% python3 -q
>>> import numpy as np
>>> np.set_printoptions(precision=3, suppress=True, linewidth=160, sign=" ")
>>> E = np.loadtxt("arr.csv", delimiter=",")
>>> E
array([[-2., -1., -1., -2.,  1.],
       [ 1.,  0., -1., -1., -1.],
       [-1., -2., -1.,  1.,  0.],
       [ 2., -1.,  2., -1., -2.],
       [ 1., -1.,  0., -1.,  2.],
       [-1.,  2.,  2., -1.,  2.],
       [ 3., -1., -6., -7., -4.]])
>>> hat = E @ np.linalg.solve(E.T @ E, E.T)
>>> np.diag(hat)
array([ 0.804,  0.063,  0.499,  1.   ,  0.998,  0.688,  0.948])
>>> np.trace(hat)
np.float64(5.0)
>>> np.round(np.linalg.eigvalsh(hat), 3) + 0
array([ 0.,  0.,  1.,  1.,  1.,  1.,  1.])
>>> np.linalg.matrix_rank(np.eye(7) - hat)
np.int64(2)
>>> x0 = np.array([2, 3, -3, 1, 0])
>>> h = np.maximum(E @ x0, 0)
>>> E * (h > 1e-9)[:, None]
array([[-0., -0., -0., -0.,  0.],
       [ 1.,  0., -1., -1., -1.],
       [-0., -0., -0.,  0.,  0.],
       [ 0., -0.,  0., -0., -0.],
       [ 0., -0.,  0., -0.,  0.],
       [-0.,  0.,  0., -0.,  0.],
       [ 3., -1., -6., -7., -4.]])
>>> np.flatnonzero(h > 1e-9)
array([ 1,  6])
>>> h
array([  0.,   4.,   0.,   0.,   0.,   0.,  14.])
>>> E.T @ h
array([  46.,  -14.,  -88., -102.,  -60.])
>>> round(float(np.linalg.norm(E)), 3)
12.961
>>> E.sum(axis=1)
array([ -5.,  -2.,  -3.,   0.,   1.,   4., -15.])
>>> np.unravel_index(np.abs(E).argmax(), E.shape)
(np.int64(6), np.int64(3))
>>> np.diff(E, axis=0)
array([[ 3.,  1.,  0.,  1., -2.],
       [-2., -2.,  0.,  2.,  1.],
       [ 3.,  1.,  3., -2., -2.],
       [-1.,  0., -2.,  0.,  4.],
       [-2.,  3.,  2.,  0.,  0.],
       [ 4., -3., -8., -6., -6.]])
>>> E.shape
(7, 5)
>>> np.linalg.matrix_rank(E)
np.int64(5)
>>> E[:, 5]
Traceback (most recent call last):
  File "<python-input-21>", line 1, in <module>
    E[:, 5]
    ~^^^^^^
IndexError: index 5 is out of bounds for axis 1 with size 5
>>> E[7]
Traceback (most recent call last):
  File "<python-input-22>", line 1, in <module>
    E[7]
    ~^^^
IndexError: index 7 is out of bounds for axis 0 with size 7
>>> x0 = np.array([1, 1, 3, -2, -3])
>>> target = E @ x0
>>> np.round(np.linalg.pinv(E) @ E, 3) + 0
array([[ 1.,  0.,  0.,  0.,  0.],
       [ 0.,  1.,  0.,  0.,  0.],
       [ 0.,  0.,  1.,  0.,  0.],
       [ 0.,  0.,  0.,  1.,  0.],
       [ 0.,  0.,  0.,  0.,  1.]])
>>> target
array([-5.,  3., -8., 15., -4.,  3., 10.])
>>> np.linalg.lstsq(E, target)[0]
array([ 1.,  1.,  3., -2., -3.])
>>> rng = np.random.default_rng(9)
>>> target = target + 0.02 * rng.normal(size=7)
>>> target
array([-5.016,  3.005, -8.033, 15.013, -3.977,  2.991, 10.009])
>>> coef, *_ = np.linalg.lstsq(E, target)
>>> coef
array([ 1.013,  1.002,  3.   , -2.   , -2.994])
>>> np.round(np.linalg.norm(target - E @ coef), 3)
np.float64(0.021)
>>> K = np.loadtxt("run8.csv", delimiter=",")
>>> K
array([[ 0.96 ,  0.619,  3.853,  0.61 , -0.005,  0.852,  0.761, -0.089,  0.491,  2.413, -0.33 ],
       [ 1.213,  0.54 ,  2.727,  0.205, -0.285, -0.958, -0.111,  0.074, -0.762, -1.413,  0.56 ],
       [-0.417,  0.156,  2.004,  1.186,  1.136,  0.946,  0.688,  0.101, -0.406,  0.75 , -1.415],
       [ 2.211, -0.746,  1.39 , -0.926, -0.086,  0.347,  2.073, -0.097,  0.238,  1.363,  0.018],
       [ 1.023,  0.408,  2.542, -0.641, -0.169,  0.063,  0.632,  0.39 , -0.481,  0.721, -0.31 ],
       [-1.151,  0.405,  2.479,  2.356, -0.766, -0.528, -1.177, -0.999, -0.074,  2.27 ,  0.502],
       [ 1.192,  1.752,  4.248,  0.835, -0.89 , -1.018, -0.56 , -0.886,  0.201, -0.088,  0.925],
       [-0.632, -0.195, -2.979, -0.357,  0.218,  0.403, -0.948,  0.391, -1.779, -1.734, -0.394],
       [-0.772,  0.626,  0.386,  0.387,  0.454, -1.501, -1.316,  0.19 , -1.816,  0.339,  0.249],
       [-0.118,  2.376,  2.393,  2.885, -0.48 , -0.613, -2.602, -0.417, -2.275,  0.17 , -0.116],
       [-0.821, -0.003,  1.123,  1.269, -0.417,  0.784,  1.296, -0.401,  2.8  ,  1.502,  0.225]])
>>> np.sort(np.abs(np.linalg.eigvals(K)))
array([ 0.608,  0.783,  0.783,  1.614,  1.614,  1.696,  1.696,  2.477,  2.477,  3.214,  5.49 ])
>>> np.allclose(K, K.T)
False
>>> z = rng.permutation(11)
>>> z
array([  9,   1,   6,   5,  10,   3,   2,   0,   8,   4,   7])
>>> other = K[z][:, z]
>>> round(np.linalg.det(other), 3), round(float(np.linalg.det(K[z])), 3)
(np.float64(302.064), 302.064)
>>> np.diag(other)
array([ 0.17 ,  0.54 , -0.56 , -0.528,  0.225, -0.926,  2.004,  0.96 , -1.816, -0.169,  0.391])
>>> other
array([[ 0.17 ,  2.376, -2.602, -0.613, -0.116,  2.885,  2.393, -0.118, -2.275, -0.48 , -0.417],
       [-1.413,  0.54 , -0.111, -0.958,  0.56 ,  0.205,  2.727,  1.213, -0.762, -0.285,  0.074],
       [-0.088,  1.752, -0.56 , -1.018,  0.925,  0.835,  4.248,  1.192,  0.201, -0.89 , -0.886],
       [ 2.27 ,  0.405, -1.177, -0.528,  0.502,  2.356,  2.479, -1.151, -0.074, -0.766, -0.999],
       [ 1.502, -0.003,  1.296,  0.784,  0.225,  1.269,  1.123, -0.821,  2.8  , -0.417, -0.401],
       [ 1.363, -0.746,  2.073,  0.347,  0.018, -0.926,  1.39 ,  2.211,  0.238, -0.086, -0.097],
       [ 0.75 ,  0.156,  0.688,  0.946, -1.415,  1.186,  2.004, -0.417, -0.406,  1.136,  0.101],
       [ 2.413,  0.619,  0.761,  0.852, -0.33 ,  0.61 ,  3.853,  0.96 ,  0.491, -0.005, -0.089],
       [ 0.339,  0.626, -1.316, -1.501,  0.249,  0.387,  0.386, -0.772, -1.816,  0.454,  0.19 ],
       [ 0.721,  0.408,  0.632,  0.063, -0.31 , -0.641,  2.542,  1.023, -0.481, -0.169,  0.39 ],
       [-1.734, -0.195, -0.948,  0.403, -0.394, -0.357, -2.979, -0.632, -1.779,  0.218,  0.391]])
>>> x0 = np.array([3, 3, -1, -5, -1, -2, 5, -3, -3, 4, 0])
>>> h = np.maximum(K @ x0, 0)
>>> K.T @ h
array([ 71.867,  -2.997, 101.749, -21.031,  -5.874,  13.36 ,  58.759,  -0.491,   4.461,  58.757,  -3.802])
>>> K * (h > 1e-9)[:, None]
array([[ 0.96 ,  0.619,  3.853,  0.61 , -0.005,  0.852,  0.761, -0.089,  0.491,  2.413, -0.33 ],
       [ 0.   ,  0.   ,  0.   ,  0.   , -0.   , -0.   , -0.   ,  0.   , -0.   , -0.   ,  0.   ],
       [-0.   ,  0.   ,  0.   ,  0.   ,  0.   ,  0.   ,  0.   ,  0.   , -0.   ,  0.   , -0.   ],
       [ 2.211, -0.746,  1.39 , -0.926, -0.086,  0.347,  2.073, -0.097,  0.238,  1.363,  0.018],
       [ 1.023,  0.408,  2.542, -0.641, -0.169,  0.063,  0.632,  0.39 , -0.481,  0.721, -0.31 ],
       [-0.   ,  0.   ,  0.   ,  0.   , -0.   , -0.   , -0.   , -0.   , -0.   ,  0.   ,  0.   ],
       [ 1.192,  1.752,  4.248,  0.835, -0.89 , -1.018, -0.56 , -0.886,  0.201, -0.088,  0.925],
       [-0.   , -0.   , -0.   , -0.   ,  0.   ,  0.   , -0.   ,  0.   , -0.   , -0.   , -0.   ],
       [-0.   ,  0.   ,  0.   ,  0.   ,  0.   , -0.   , -0.   ,  0.   , -0.   ,  0.   ,  0.   ],
       [-0.   ,  0.   ,  0.   ,  0.   , -0.   , -0.   , -0.   , -0.   , -0.   ,  0.   , -0.   ],
       [-0.   , -0.   ,  0.   ,  0.   , -0.   ,  0.   ,  0.   , -0.   ,  0.   ,  0.   ,  0.   ]])
>>> x0 = np.array([0, 3, 2, 3, 1, 0, 1, 0, 1, 3, 0])
>>> target = K @ x0
>>> coef, lr = np.zeros(11), 1 / np.linalg.norm(K, 2) ** 2
>>> for i in range(200):
...     coef -= lr * K.T @ (K @ coef - target)
...     if i % 50 == 0: print(i, round(np.linalg.norm(K @ coef - target), 3))
... 
0 9.853
50 1.831
100 1.3
150 0.942
>>> coef
array([-0.044,  2.405,  2.244,  2.765,  0.683,  0.119,  0.477, -0.188,  1.113,  2.891, -0.449])
>>> A = np.array([[0, 1, 0, 0, 1],
...     [1, 0, 0, 0, 1],
...     [0, 0, 0, 0, 1],
...     [0, 0, 0, 0, 0],
...     [1, 1, 1, 0, 0]])
>>> # rows and columns are dependent
>>> w, V = np.linalg.eigh(A)
>>> x0 = np.array([9, 2, -9, -6, 5])
>>> V * np.abs(w) @ V.T
array([[ 1.27 ,  0.27 ,  0.453,  0.   ,  0.33 ],
       [ 0.27 ,  1.27 ,  0.453,  0.   ,  0.33 ],
       [ 0.453,  0.453,  0.758,  0.   , -0.123],
       [ 0.   ,  0.   ,  0.   ,  0.   ,  0.   ],
       [ 0.33 ,  0.33 , -0.123,  0.   ,  1.664]])
>>> x0 @ A @ x0
np.int64(56)
>>> X = np.load("mat.npy")
>>> X
array([[  4,   2,   0,   5,   0,   3,   0,   0,  10,   0,   0,  11],
       [  0,   0,  17,  42,   0,   0,   0,  20,   0,   0,   0,  44],
       [  0,   0,  24,  32,   0,   0,   0,  11,   0,   3,   0,  29],
       [  9,   0,   5,  12,   0,   0,   0,   0,  16,   0,   0,  29],
       [  0,   0,   2,  32,   0,   0,   0,  16,   5,   0,   0,  46],
       [  0,  10,   0,  29,   0,   3,   0,  26,   0,   0,   0,  21],
       [  0,   0,   8,  25,   0,   0,   0,  10,   0,   0,   0,  33],
       [  0,   4,   0,  33,   0,   0,   0,  19,   5,   0,   0,  46],
       [  0,   0,   4,  37,   0,   0,   0,  20,   0,   0,   0,  47],
       [  0,   0,   4,  26,   0,   0,   0,  14,   0,   0,   0,  30],
       [  0,   0,   2,  21,   0,   0,   0,  10,   4,   0,   0,  29],
       [  0,   8,   0,  23,   0,   3,   0,  15,   7,   0,   0,  32],
       [  0,   0,   8,  25,   0,   0,   0,  11,   0,   0,   0,  30],
       [  0,   9,   0,  26,   0,   3,   0,  23,   0,   0,   0,  19],
       [  0,   0,   5,  34,   0,   0,   0,  15,   6,   0,   0,  51],
       [  8,   0,  18,  17,   0,   0,   0,   0,   4,   0,   0,  29],
       [  9,   0,  16,  12,   0,   0,   0,   0,   5,   0,   0,  22],
       [  0,   0,  21,  41,   0,   0,   0,  12,   0,   0,   0,  59],
       [  1,   1,   1,  24,   0,   0,   0,   9,  14,   0,   0,  43],
       [  4,   0,  19,  25,   0,   0,   0,   3,   1,   0,   0,  38],
       [ 16,   0,  21,  19,   0,   0,   0,   0,  14,   0,   0,  43],
       [  0,  10,   0,  29,   0,   3,   0,  23,   0,   0,   0,  30],
       [  0,   0,  24,  21,   0,   0,   0,   2,   0,  10,   0,  21],
       [  0,   0,  16,  45,   0,   0,   0,  22,   0,   0,   0,  49]])
>>> # rank 9
>>> rk = np.linalg.matrix_rank(X)
>>> rk
np.int64(9)
>>> null = np.linalg.svd(X)[2][rk:].T
>>> [int(np.linalg.matrix_rank(X[:, :j + 1])) for j in range(12)]
[1, 2, 3, 4, 4, 5, 5, 6, 7, 8, 8, 9]
>>> [int(np.linalg.matrix_rank(X[:i])) for i in range(1, len(X) + 1)]
[1, 2, 3, 4, 5, 6, 7, 8, 9, 9, 9, 9, 9, 9, 9, 9, 9, 9, 9, 9, 9, 9, 9, 9]
>>> [int(np.linalg.matrix_rank(np.delete(X, i, axis=0))) for i in range(24)]
[9, 9, 9, 9, 9, 9, 9, 9, 9, 9, 9, 9, 9, 9, 9, 9, 9, 9, 9, 9, 9, 9, 9, 9]
>>> arr = np.array([[0, 0, 1, 0, 0, 0],
...     [0, 0, 0, 1, 0, 0],
...     [0, 0, 0, 0, 0, 1],
...     [0, 0, 0, 0, 1, 0],
...     [1, 0, 0, 0, 0, 0],
...     [0, 1, 0, 0, 0, 0]])
>>> # a transition matrix
>>> x0 = np.array([-2, 0, -2, 2, -1, -2])
>>> arr @ np.eye(6)[5]
array([ 0.,  0.,  1.,  0.,  0.,  0.])
>>> np.linalg.norm(arr @ x0) <= np.linalg.norm(arr, 2) * np.linalg.norm(x0) + 1e-9
np.True_
>>> arr @ np.ones(6)
array([ 1.,  1.,  1.,  1.,  1.,  1.])
>>> arr * x0
array([[ 0,  0, -2,  0,  0,  0],
       [ 0,  0,  0,  2,  0,  0],
       [ 0,  0,  0,  0,  0, -2],
       [ 0,  0,  0,  0, -1,  0],
       [-2,  0,  0,  0,  0,  0],
       [ 0,  0,  0,  0,  0,  0]])
>>> np.trace(arr)
np.int64(0)
>>> np.linalg.matrix_power(arr, 2)
array([[ 0,  0,  0,  0,  0,  1],
       [ 0,  0,  0,  0,  1,  0],
       [ 0,  1,  0,  0,  0,  0],
       [ 1,  0,  0,  0,  0,  0],
       [ 0,  0,  1,  0,  0,  0],
       [ 0,  0,  0,  1,  0,  0]])
>>> np.linalg.determinant(arr)
Traceback (most recent call last):
  File "<python-input-77>", line 1, in <module>
    np.linalg.determinant(arr)
    ^^^^^^^^^^^^^^^^^^^^^
AttributeError: module 'numpy.linalg' has no attribute 'determinant'
>>> np.allclose(arr, arr.T)
False
>>> np.round(np.linalg.det(arr), 3)
np.float64(-1.0)
>>> arr.reshape(-1, 2)
array([[ 0,  0],
       [ 1,  0],
       [ 0,  0],
       [ 0,  0],
       [ 0,  1],
       [ 0,  0],
       [ 0,  0],
       [ 0,  0],
       [ 0,  1],
       [ 0,  0],
       [ 0,  0],
       [ 1,  0],
       [ 1,  0],
       [ 0,  0],
       [ 0,  0],
       [ 0,  1],
       [ 0,  0],
       [ 0,  0]])
>>> arr.ravel(order="F")
array([ 0,  0,  0,  0,  1,  0,  0,  0,  0,  0,  0,  1,  1,  0,  0,  0,  0,  0,  0,  1,  0,  0,  0,  0,  0,  0,  0,  1,  0,  0,  0,  0,  1,  0,  0,  0])
>>> arr.reshape(2, -1)
array([[ 0,  0,  1,  0,  0,  0,  0,  0,  0,  1,  0,  0,  0,  0,  0,  0,  0,  1],
       [ 0,  0,  0,  0,  1,  0,  1,  0,  0,  0,  0,  0,  0,  1,  0,  0,  0,  0]])
>>> T = arr.reshape(6, 2, -1)
>>> T[:, 0]
array([[ 0,  0,  1],
       [ 0,  0,  0],
       [ 0,  0,  0],
       [ 0,  0,  0],
       [ 1,  0,  0],
       [ 0,  1,  0]])
>>> np.swapaxes(T, 1, 2)[4]
array([[ 1,  0],
       [ 0,  0],
       [ 0,  0]])
>>> T.transpose(1, 0, 2)
array([[[ 0,  0,  1],
        [ 0,  0,  0],
        [ 0,  0,  0],
        [ 0,  0,  0],
        [ 1,  0,  0],
        [ 0,  1,  0]],

       [[ 0,  0,  0],
        [ 1,  0,  0],
        [ 0,  0,  1],
        [ 0,  1,  0],
        [ 0,  0,  0],
        [ 0,  0,  0]]])
>>> T.sum(axis=1)
array([[ 0,  0,  1],
       [ 1,  0,  0],
       [ 0,  0,  1],
       [ 0,  1,  0],
       [ 1,  0,  0],
       [ 0,  1,  0]])
>>> np.einsum("ihd,ihd->ih", T, T)
array([[ 1,  0],
       [ 0,  1],
       [ 0,  1],
       [ 0,  1],
       [ 1,  0],
       [ 1,  0]])
>>> T.shape
(6, 2, 3)
